>>> import numpy as np
>>> np.set_printoptions(precision=3, suppress=True, linewidth=100)
>>> rd = lambda a: np.round(a, 3) + 0
>>> feats = np.loadtxt("case8.csv", delimiter=",")
>>> rd(feats)
array([[-0.404,  0.672,  0.098, -0.406, -0.297, -0.351],
       [-0.115, -0.405, -0.212,  0.312, -0.636, -0.525],
       [ 0.635,  0.557, -0.133,  0.4  , -0.314,  0.101],
       [ 0.577, -0.11 ,  0.29 , -0.312,  0.246, -0.642],
       [ 0.289, -0.241, -0.052, -0.653, -0.525,  0.393],
       [ 0.058,  0.063, -0.917, -0.235,  0.269, -0.156]])
>>> # columns are unit length and at right angles
>>> Q, V = np.linalg.qr(feats[:, :1])[0], np.linalg.qr(feats[:, 1:])[0]
>>> s = np.linalg.svd(Q.T @ V, compute_uv=False)
>>> rd(s)
array([0.])
>>> (s > 0.9).sum()
np.int64(0)
>>> rd(np.degrees(np.arccos(s.clip(0, 1))))
array([90.])
>>> np.linalg.determinant(feats)
Traceback (most recent call last):
  File "<python-input-11>", line 1, in <module>
    np.linalg.determinant(feats)
    ^^^^^^^^^^^^^^^^^^^^^
AttributeError: module 'numpy.linalg' has no attribute 'determinant'
>>> rd(np.trace(feats))
np.float64(-1.936)
>>> np.allclose(feats @ feats.T, feats.T @ feats)
True
>>> np.allclose(feats, feats.T)
False
>>> feats.inv()
Traceback (most recent call last):
  File "<python-input-15>", line 1, in <module>
    feats.inv()
    ^^^^^^^^^
AttributeError: 'numpy.ndarray' object has no attribute 'inv'
>>> rd(np.sort(np.abs(np.linalg.eigvals(feats))))
array([1., 1., 1., 1., 1., 1.])
>>> rd(np.linalg.det(feats))
np.float64(-1.0)
>>> rd(np.abs(np.linalg.eigvals(feats)).max())
np.float64(1.0)
